$ python3 -q
>>> import numpy as np
>>> np.set_printoptions(precision=3, suppress=True, linewidth=200, sign=" ")
>>> rd = lambda a: np.round(a, 3) + 0
>>> M = np.load("w.npy")
>>> print(M)
[[ 0  0  0  2  2  1  0  0]
 [ 0  0  0  0  2  2  1  0]
 [ 0  0  0  0  0  2  2  1]
 [ 1  0  0  0  0  0  2  2]
 [ 2  1  0  0  0  0  0  2]
 [ 2  2  1  0  0  0  0  0]
 [ 0  2  2  1  0  0  0  0]
 [ 0  0  2  2  1  0  0  0]]
>>> print(rd(np.linalg.norm(M, 1)), rd(np.linalg.norm(M, np.inf)))
5.0 5.0
>>> print(M[7] @ M[4])
0
>>> print(rd(np.linalg.norm(M[7], 1)), rd(np.linalg.norm(M[7], np.inf)))
5.0 2.0
>>> print(np.linalg.norm(M, axis=1).argmax())
0
>>> print(rd(np.linalg.norm(M, "nuc")))
20.27
>>> q, r_ = np.linalg.qr(M)
>>> print(abs(r_[0, 0]), rd(np.linalg.norm(M[:, 0])))
3.0 3.0
>>> print(rd(np.abs(np.diag(r_))))
[ 3.     2.236  2.049  2.033  2.028  2.012  1.627  1.213]
>>> print(np.trace(q @ q.T))
8.0
>>> print(q.shape, r_.shape)
(8, 8) (8, 8)
>>> f = np.array([0, -2, 1])
>>> print(np.polyval(f, M[4]))
[-3 -1  1  1  1  1  1 -3]
>>> print(np.convolve(M[4], f))
[ 0 -4  0  1  0  0  0  0 -4  2]
>>> print(np.array([np.convolve(row, f, "same") for row in M]))
[[ 0  0  0 -4 -2  0  1  0]
 [ 0  0  0  0 -4 -2  0  1]
 [ 0  0  0  0  0 -4 -2  0]
 [-2  1  0  0  0  0 -4 -2]
 [-4  0  1  0  0  0  0 -4]
 [-4 -2  0  1  0  0  0  0]
 [ 0 -4 -2  0  1  0  0  0]
 [ 0  0 -4 -2  0  1  0  0]]
>>> print(M @ (-1.0) ** np.arange(8))
[-1.  1. -1.  1. -1.  1. -1.  1.]
>>> print(np.allclose(M @ M.T, M.T @ M))
True
>>> print(M @ np.ones(8))
[ 5.  5.  5.  5.  5.  5.  5.  5.]
>>> q, evecs = np.linalg.qr(M[:, :3])[0], np.linalg.qr(M[:, 3:])[0]
>>> s = np.linalg.svd(q.T @ evecs, compute_uv=False)
>>> print((s > 0.9).sum())
0
>>> print(rd(np.degrees(np.arccos(s.clip(0, 1)))))
[ 29.206  40.006  66.992]
>>> print(rd(np.linalg.norm(q @ q.T - evecs @ evecs.T, 2)))
1.0
>>> J = np.loadtxt("mat.csv", delimiter=",")
>>> print(rd(J))
[[ 1.     0.     0.     0.     0.   ]
 [ 0.     1.     0.     0.     0.   ]
 [ 0.     0.     1.     0.     0.   ]
 [ 0.     0.     0.     0.5   -0.866]
 [ 0.     0.     0.     0.866  0.5  ]]
>>> f, g = J[0], J[4]
>>> print(f @ g)
0.0
>>> print(f @ f)
1.0
>>> pr = (f @ g) / (f @ f) * f
>>> print(rd(np.linalg.norm(f + g) ** 2 + np.linalg.norm(f - g) ** 2))
4.0
>>> w1 = np.array([[0, 1, 0, 1, 2],
...     [1, 2, 0, 0, 0],
...     [0, 2, 1, 1, 0],
...     [0, 2, 1, 2, 0],
...     [0, 1, 0, 1, 0]])
>>> beta = np.array([-1, -1, 2, 2, -1])
>>> act = np.maximum(J @ w1 + beta, 0)
>>> print((act > 0).astype(int))
[[ 0  0  1  1  1]
 [ 0  1  1  1  0]
 [ 0  1  1  1  0]
 [ 0  0  1  1  0]
 [ 0  1  1  1  0]]
>>> print(np.linalg.matrix_rank(act))
4
>>> C = np.array([[3, 1, -3], [3, -2, -2], [2, -3, 1], [1, 2, 1], [1, -1, -3]])
>>> print((act @ C).round(6).argmax(axis=1))
[ 0  0  0  0  0]
>>> A, _ = np.linalg.qr(np.array([[-1.2, 2.3, -0.6, -0.3, -1.0, -2.4, 0.0, 0.1, -0.1, 0.4],
...     [1.5, -0.3, -1.1, -1.1, 0.4, 1.6, -1.1, 1.0, -1.3, 0.4],
...     [-0.4, 0.5, 0.6, 0.4, 1.2, 0.6, -0.3, 0.1, 0.0, 0.5],
...     [0.5, -1.2, 0.2, -1.0, -0.5, -0.5, -1.0, -1.5, -0.1, 0.6],
...     [0.4, 0.9, 0.1, 0.4, -0.4, 1.3, 0.3, 1.3, 0.4, -0.4],
...     [-0.2, 0.0, -0.2, 0.8, -0.5, 0.1, -1.9, 1.7, 2.3, 0.3],
...     [-0.1, 0.9, -1.4, 0.6, 0.5, -0.3, -0.2, -3.0, -1.0, 1.3],
...     [-0.3, -1.0, 0.0, -0.3, 0.8, -0.3, 0.4, 1.1, -1.8, -1.7],
...     [-1.9, -1.2, -0.2, -0.4, 1.0, 0.4, 0.6, 1.2, -0.4, -0.4],
...     [0.9, 0.8, 0.9, 0.8, 0.7, -0.3, 1.1, -0.5, 0.8, 0.2]]))
>>> print(rd(A))
[[-0.404 -0.654  0.151 -0.512 -0.108 -0.198 -0.133 -0.204 -0.04   0.116]
 [ 0.505  0.066  0.545 -0.321  0.34   0.251 -0.201 -0.281 -0.203 -0.043]
 [-0.135 -0.14  -0.306  0.008  0.573  0.21  -0.598  0.256  0.26  -0.075]
 [ 0.168  0.343 -0.029 -0.384 -0.228 -0.272 -0.326  0.423 -0.037  0.541]
 [ 0.135 -0.268 -0.082  0.056 -0.102  0.642  0.221 -0.02   0.24   0.609]
 [-0.067  0.003  0.089  0.498 -0.381  0.051 -0.629 -0.38  -0.173  0.149]
 [-0.034 -0.261  0.603  0.459  0.229 -0.277  0.071  0.411  0.079  0.218]
 [-0.101  0.296  0.042  0.003  0.262 -0.335  0.06  -0.532  0.594  0.282]
 [-0.64   0.378  0.119 -0.022  0.292  0.242  0.116 -0.029 -0.457  0.257]
 [ 0.303 -0.247 -0.438  0.16   0.361 -0.342  0.109 -0.194 -0.482  0.316]]
>>> print(rd(A[:, 1] @ A[:, 3]))
0.0
>>> print(rd(np.linalg.svd(A, compute_uv=False)))
[ 1.  1.  1.  1.  1.  1.  1.  1.  1.  1.]
>>> print(rd(A @ A.T))
[[ 1.  0.  0.  0.  0.  0.  0.  0.  0.  0.]
 [ 0.  1.  0.  0.  0.  0.  0.  0.  0.  0.]
 [ 0.  0.  1.  0.  0.  0.  0.  0.  0.  0.]
 [ 0.  0.  0.  1.  0.  0.  0.  0.  0.  0.]
 [ 0.  0.  0.  0.  1.  0.  0.  0.  0.  0.]
 [ 0.  0.  0.  0.  0.  1.  0.  0.  0.  0.]
 [ 0.  0.  0.  0.  0.  0.  1.  0.  0.  0.]
 [ 0.  0.  0.  0.  0.  0.  0.  1.  0.  0.]
 [ 0.  0.  0.  0.  0.  0.  0.  0.  1.  0.]
 [ 0.  0.  0.  0.  0.  0.  0.  0.  0.  1.]]
>>> print(rd(np.linalg.norm(A, axis=0)))
[ 1.  1.  1.  1.  1.  1.  1.  1.  1.  1.]
>>> E = np.load("case7.npy")
>>> print(E)
[[  1.3    -1.7    -1.3     0.     -0.9    -8.448]
 [  0.8     1.     -0.4     2.3     1.1     4.791]
 [  0.      0.2     1.3     0.2     0.4     1.49 ]
 [  0.6     0.3     0.1     0.1     1.      1.724]
 [ -1.9    -0.5     2.3    -0.2     2.8    -2.224]
 [ -0.3    -1.7    -0.7    -0.8     1.4    -8.738]
 [ -1.1     0.2    -0.2    -2.5    -0.6     1.619]
 [ -0.1    -0.2    -0.6    -0.1    -2.5    -1.134]
 [  0.2    -1.1     0.5     1.3     1.8    -5.221]
 [ -0.4     0.5    -0.7    -1.7     1.4     2.405]
 [  0.     -1.      0.5    -0.8     0.2    -5.024]
 [ -0.9     0.5    -0.3    -0.1    -1.      1.946]
 [ -0.8     0.4     2.7    -0.9     0.3     2.023]
 [ -0.4    -0.8     2.1    -1.     -1.     -4.358]
 [  0.     -0.3     0.5     1.1     0.5    -1.269]
 [  0.5    -1.3    -0.5    -0.2    -0.6    -6.49 ]
 [  1.1     1.7    -2.4    -0.6     1.5     8.527]
 [  0.      0.3    -0.4     1.1     1.6     1.221]
 [ -0.3    -2.3    -1.4     0.      1.1   -11.413]
 [ -0.7     1.     -0.1     0.8     0.9     4.618]
 [ -0.4    -2.1    -0.1    -2.1    -0.3   -10.336]
 [  1.8    -0.4     0.2     0.     -0.5    -1.481]
 [ -0.1    -0.9    -0.2     0.4    -1.2    -4.26 ]
 [  0.5     0.7    -0.5     0.1     0.9     3.904]
 [ -0.3    -0.9    -0.7    -0.1    -0.4    -4.189]
 [  0.6    -0.2     2.1    -0.4     0.6    -0.311]
 [  1.4    -0.2    -1.1     0.3     1.1    -1.529]
 [  0.2    -0.7    -1.3    -0.6     0.4    -4.063]
 [ -2.5    -0.8     0.9    -0.4    -1.     -4.389]
 [ -0.5     1.4     0.3    -0.8     0.      6.914]
 [ -2.7    -1.6     1.1    -0.3    -1.4    -7.827]
 [ -0.1     1.1    -0.5     0.2     0.3     5.652]
 [  0.5     0.6    -0.9    -0.5    -1.4     2.863]
 [ -0.4     0.5    -0.1    -0.6     1.1     2.971]
 [  0.     -0.5     0.     -1.8     0.4    -2.791]
 [  1.4    -1.3     0.2     1.2     1.     -6.226]
 [  0.5     0.4     0.8    -0.4    -0.6     1.739]
 [  0.5     0.4    -0.3    -2.1     0.5     1.99 ]]
>>> B = E / np.linalg.norm(E, axis=1, keepdims=True)
>>> cov = B @ B.T
>>> print(rd(np.linalg.norm(B, axis=1)))
[ 1.  1.  1.  1.  1.  1.  1.  1.  1.  1.  1.  1.  1.  1.  1.  1.  1.  1.  1.  1.  1.  1.  1.  1.  1.  1.  1.  1.  1.  1.  1.  1.  1.  1.  1.  1.  1.  1.]
>>> print(rd(np.degrees(np.arccos(np.clip(cov[31, 9], -1, 1)))))
42.02
>>> cov = E.T @ E
>>> print(rd(np.diag(cov)))
[  34.24    38.29    42.99    38.77    46.83   949.129]
>>> print(rd(np.trace(cov)), rd((E ** 2).sum()))
1150.249 1150.249
>>> q, evecs = np.linalg.qr(E[:, :1])[0], np.linalg.qr(E[:, 1:])[0]
>>> s = np.linalg.svd(q.T @ evecs, compute_uv=False)
>>> print(rd(np.linalg.norm(q @ q.T - evecs @ evecs.T, 2)))
1.0
>>> print(rd(np.degrees(np.arccos(s.clip(0, 1)))))
[ 57.732]
>>> C = E[[34, 3]].astype(float)
>>> for _ in range(5):
...     idx = np.linalg.norm(E[:, None] - C, axis=-1).argmin(axis=1)
...     C = np.array([E[idx == j].mean(axis=0) for j in range(2)])
... 
>>> print(idx)
[ 0  1  1  1  0  0  1  0  0  1  0  1  1  0  0  0  1  1  0  1  0  0  0  1  0  1  0  0  0  1  0  1  1  1  0  0  1  1]
>>> print(np.bincount(idx))
[ 20  18]
>>> print(rd(C))
[[-0.11  -1.015  0.02  -0.205  0.045 -5.07 ]
 [ 0.011  0.611  0.028 -0.322  0.444  3.116]]
>>> print(np.abs(C[1] - C[0]).argmax())
5
>>> left, s, Vh = np.linalg.svd(C)
>>> print(rd(s))
[ 6.072  0.558]
>>> print(np.argmax(s[:-1] / (s[1:] + 1e-6)) + 1)
1
>>> B = left[:, :1] @ np.diag(s[:1]) @ Vh[:1]
>>> print(rd(np.linalg.norm(C - B) / np.linalg.norm(C)))
0.091
>>> print(rd(B))
[[-0.085 -1.008  0.002 -0.005 -0.166 -5.066]
 [ 0.052  0.622 -0.001  0.003  0.102  3.124]]
>>> arr = np.loadtxt("run17.csv", delimiter=",")
>>> print(arr)
[[ 1.  1.  1.  1.  1.  1.  1.  1.]
 [ 1.  1. -1. -1. -1. -1.  1.  1.]
 [ 1.  1.  1.  1. -1. -1. -1. -1.]
 [ 1. -1. -1.  1. -1.  1.  1. -1.]
 [ 1. -1.  1. -1.  1. -1.  1. -1.]]
>>> cov = arr.T @ arr
>>> print(cov)
[[ 5.  1.  1.  1. -1. -1.  3. -1.]
 [ 1.  5.  1.  1. -1. -1. -1.  3.]
 [ 1.  1.  5.  1.  3. -1. -1. -1.]
 [ 1.  1.  1.  5. -1.  3. -1. -1.]
 [-1. -1.  3. -1.  5.  1.  1.  1.]
 [-1. -1. -1.  3.  1.  5.  1.  1.]
 [ 3. -1. -1. -1.  1.  1.  5.  1.]
 [-1.  3. -1. -1.  1.  1.  1.  5.]]
>>> print((arr @ arr.T).shape)
(5, 5)
>>> print(rd(np.linalg.eigvalsh(cov)[::-1]))
[ 8.  8.  8.  8.  8.  0.  0.  0.]
>>> print(np.linalg.matrix_rank(cov))
5
>>> print(np.diag(cov))
[ 5.  5.  5.  5.  5.  5.  5.  5.]
>>> rng = np.random.default_rng(4470)
>>> B = arr + rng.integers(-2, 3, (5, 1)) @ rng.integers(-2, 3, (1, 8))
>>> print(B)
[[-1.  1. -1. -3.  5.  5.  3. -1.]
 [ 1.  1. -1. -1. -1. -1.  1.  1.]
 [ 3.  1.  3.  5. -5. -5. -3.  1.]
 [ 3. -1.  1.  5. -5. -3. -1.  1.]
 [-1. -1. -1. -5.  5.  3.  3. -3.]]
>>> print(np.abs(B - arr).sum(axis=1))
[ 20.   0.  20.  20.  20.]
>>> print(np.linalg.matrix_rank(B - arr, tol=1e-8))
1
>>> f, g = arr[4], arr[2]
>>> print(f @ f)
8.0
>>> print(f @ g)
0.0
>>> pr = (f @ g) / (f @ f) * f
>>> print(np.outer(f, g))
[[ 1.  1.  1.  1. -1. -1. -1. -1.]
 [-1. -1. -1. -1.  1.  1.  1.  1.]
 [ 1.  1.  1.  1. -1. -1. -1. -1.]
 [-1. -1. -1. -1.  1.  1.  1.  1.]
 [ 1.  1.  1.  1. -1. -1. -1. -1.]
 [-1. -1. -1. -1.  1.  1.  1.  1.]
 [ 1.  1.  1.  1. -1. -1. -1. -1.]
 [-1. -1. -1. -1.  1.  1.  1.  1.]]
>>> print(rd(np.linalg.norm(f + g) ** 2 + np.linalg.norm(f - g) ** 2))
32.0
>>> print(np.linalg.matrix_rank(np.outer(f, g)))
1
>>> q, _ = np.linalg.qr(np.array([[0.1, -0.4, 1.6, 1.3, -0.7, 0.0],
...     [-0.8, 0.9, -1.2, 0.3, 1.6, -0.1],
...     [0.2, -1.2, 1.1, 0.9, 0.9, 0.4],
...     [0.7, 0.0, -0.3, -0.2, 0.2, 0.3],
...     [-0.5, -0.9, 0.9, 0.5, 0.2, -0.1],
...     [-0.7, 0.1, 0.8, 0.0, 0.7, -0.9]]))
>>> evals = np.array([0, 1, 2, 1, 2, 0])
>>> mat = q @ np.diag(evals) @ q.T
>>> print(rd(mat))
[[ 1.626 -0.209 -0.224 -0.265 -0.193  0.279]
 [-0.209  0.764  0.287  0.342 -0.271 -0.286]
 [-0.224  0.287  1.107  0.461  0.202  0.272]
 [-0.265  0.342  0.461  0.542 -0.351  0.496]
 [-0.193 -0.271  0.202 -0.351  0.67  -0.49 ]
 [ 0.279 -0.286  0.272  0.496 -0.49   1.29 ]]
>>> left, s, Vh = np.linalg.svd(mat)
>>> evecs = Vh[:(s > 1e-8).sum()]
>>> x = mat[3] + 2 * mat[5] + rng.integers(2) * np.eye(6)[2]
>>> print(rd(x))
[ 0.294 -0.23   2.006  1.534 -1.33   3.077]
>>> print(rd(np.diag(evecs.T @ evecs)))
[ 0.977  0.655  0.818  0.283  0.524  0.743]
>>> print(rd(np.linalg.norm(mat, axis=1)))
[ 1.71   0.991  1.298  1.031  0.982  1.544]
>>> print(rd(np.linalg.norm(mat, 2)))
2.0
>>> print(rd(np.linalg.norm(mat, axis=0)))
[ 1.71   0.991  1.298  1.031  0.982  1.544]
>>> print(np.linalg.norm(mat, axis=1).argmax())
0
>>> np.linalg.determinant(mat)
Traceback (most recent call last):
  File "<python-input-105>", line 1, in <module>
    np.linalg.determinant(mat)
    ^^^^^^^^^^^^^^^^^^^^^
AttributeError: module 'numpy.linalg' has no attribute 'determinant'
>>> print(np.allclose(mat @ mat.T, mat.T @ mat))
True
>>> print(rd(np.abs(np.linalg.eigvals(mat)).max()))
2.0
>>> print(rd(np.sort(np.abs(np.linalg.eigvals(mat)))))
[ 0.  0.  1.  1.  2.  2.]
>>> feats = np.load("out13.npy")
>>> print(rd(feats))
[[-0.111 -1.014 -0.142 -0.828  0.539  0.149  0.382 -0.716 -0.687]
 [-1.014 -1.202  0.211  0.548 -0.302  0.198 -0.318 -0.975 -0.644]
 [-0.142  0.211 -0.073  0.436  0.408 -0.596 -1.366 -0.094  1.457]
 [-0.828  0.548  0.436  0.512  0.819  1.255  0.069  0.022 -0.258]
 [ 0.539 -0.302  0.408  0.819  1.84   0.069  0.51   0.333  0.358]
 [ 0.149  0.198 -0.596  1.255  0.069  1.789 -0.373 -0.232  0.629]
 [ 0.382 -0.318 -1.366  0.069  0.51  -0.373 -0.386  0.413  0.269]
 [-0.716 -0.975 -0.094  0.022  0.333 -0.232  0.413  2.343  0.032]
 [-0.687 -0.644  1.457 -0.258  0.358  0.629  0.269  0.032  0.287]]
>>> left, s, Vh = np.linalg.svd(feats)
>>> evecs = Vh[:(s > 1e-8).sum()]
>>> x = feats[6] + -2 * feats[7] + rng.integers(2) * np.eye(9)[2]
>>> print(rd(x))
[ 1.815  1.632 -1.177  0.025 -0.156  0.091 -1.211 -4.274  0.206]
>>> print(np.linalg.matrix_rank(np.vstack([feats, x])))
8
>>> print(rd(np.diag(evecs.T @ evecs)))
[ 0.814  0.991  0.923  0.997  0.998  0.974  0.57   0.945  0.788]
>>> print(rd(np.linalg.norm(x - evecs.T @ evecs @ x)))
0.0
>>> print(np.allclose(evecs.T @ evecs @ x, x))
True
>>> data = np.loadtxt("dump.csv", delimiter=",")
>>> print(rd(data))
[[ -1.322  -0.445  -2.375   0.245   1.219   0.564  -1.322]
 [  3.615  -1.119   6.358   5.219   3.037   0.152   3.615]
 [ -0.5    -1.639   1.745   0.063   5.295   7.754  -0.5  ]
 [ -3.527  -1.448  -4.944   0.57   -0.379  -2.11   -3.527]
 [ -1.329  -1.937  -0.318   2.07    1.855   0.639  -1.329]
 [  7.14    4.031   4.368   2.702   0.733  -3.014   7.14 ]
 [  3.158   1.602   2.467   0.286   3.442   3.785   3.158]
 [  5.458   1.478   6.177   2.566   3.933   2.985   5.458]
 [  9.321   4.169   9.512   0.588   6.701   8.428   9.321]
 [  1.752   1.666  -1.708   2.757  -2.305  -7.592   1.752]
 [  3.147   0.466   2.693   4.335   0.152  -4.371   3.147]
 [ -5.857  -1.919  -9.086   1.418  -4.055  -8.745  -5.857]
 [  5.82    4.311   2.924  -0.813   3.124   3.447   5.82 ]
 [  2.36    0.33    2.871   1.377   3.457   3.305   2.36 ]
 [-15.286  -3.968 -21.492  -3.285  -7.093  -9.957 -15.286]
 [ -5.229  -0.59   -8.172  -3.21    0.566   2.005  -5.229]
 [ -8.377  -5.338  -6.546  -0.064   1.674   2.634  -8.377]
 [  8.652   1.794  11.202   4.027   5.969   5.252   8.652]
 [  2.604   0.87    0.602   4.729  -2.096  -8.492   2.604]
 [ 15.391   4.205  19.712   4.32   10.439  11.954  15.391]
 [ 15.506   3.042  21.687   5.479  11.489  13.126  15.506]
 [ 11.904   7.353   6.73    3.741  -0.793  -7.046  11.904]
 [ 17.014   7.393  18.501   0.482  11.403  15.626  17.014]
 [ 14.977   6.578  14.345   3.907   5.262   3.098  14.977]
 [ -1.894  -1.755  -1.044   0.529   2.794   3.277  -1.894]
 [  3.408   1.493   3.93   -1.203   6.163   9.419   3.408]
 [  7.429   3.559   4.673   5.133  -1.256  -7.98    7.429]
 [  1.627   1.969  -1.51    0.655  -0.17   -2.582   1.627]
 [  7.689   2.81    9.223   0.069   7.93   11.153   7.689]
 [  5.672   2.623   6.059  -0.921   6.713   9.881   5.672]
 [  7.294   5.583   2.892   0.063   1.34   -0.441   7.294]
 [  7.464   3.954   5.449   2.141   2.179  -0.182   7.464]
 [  4.598   2.999   1.729   1.938   0.237  -3.059   4.598]
 [ -0.135  -1.711   2.818  -0.33    6.557  10.158  -0.135]]
>>> left, s, Vh = np.linalg.svd(data)
>>> evecs = Vh[:(s > 1e-8).sum()]
>>> x = data[0] + 2 * data[24] + rng.integers(2) * np.eye(7)[3]
>>> print(rd(x))
[-5.111 -3.954 -4.463  2.302  6.807  7.117 -5.111]
>>> print(rd(np.linalg.norm(x - evecs.T @ evecs @ x)))
0.592
>>> print(rd(np.diag(evecs.T @ evecs)))
[ 0.362  0.416  0.835  0.649  0.623  0.753  0.362]
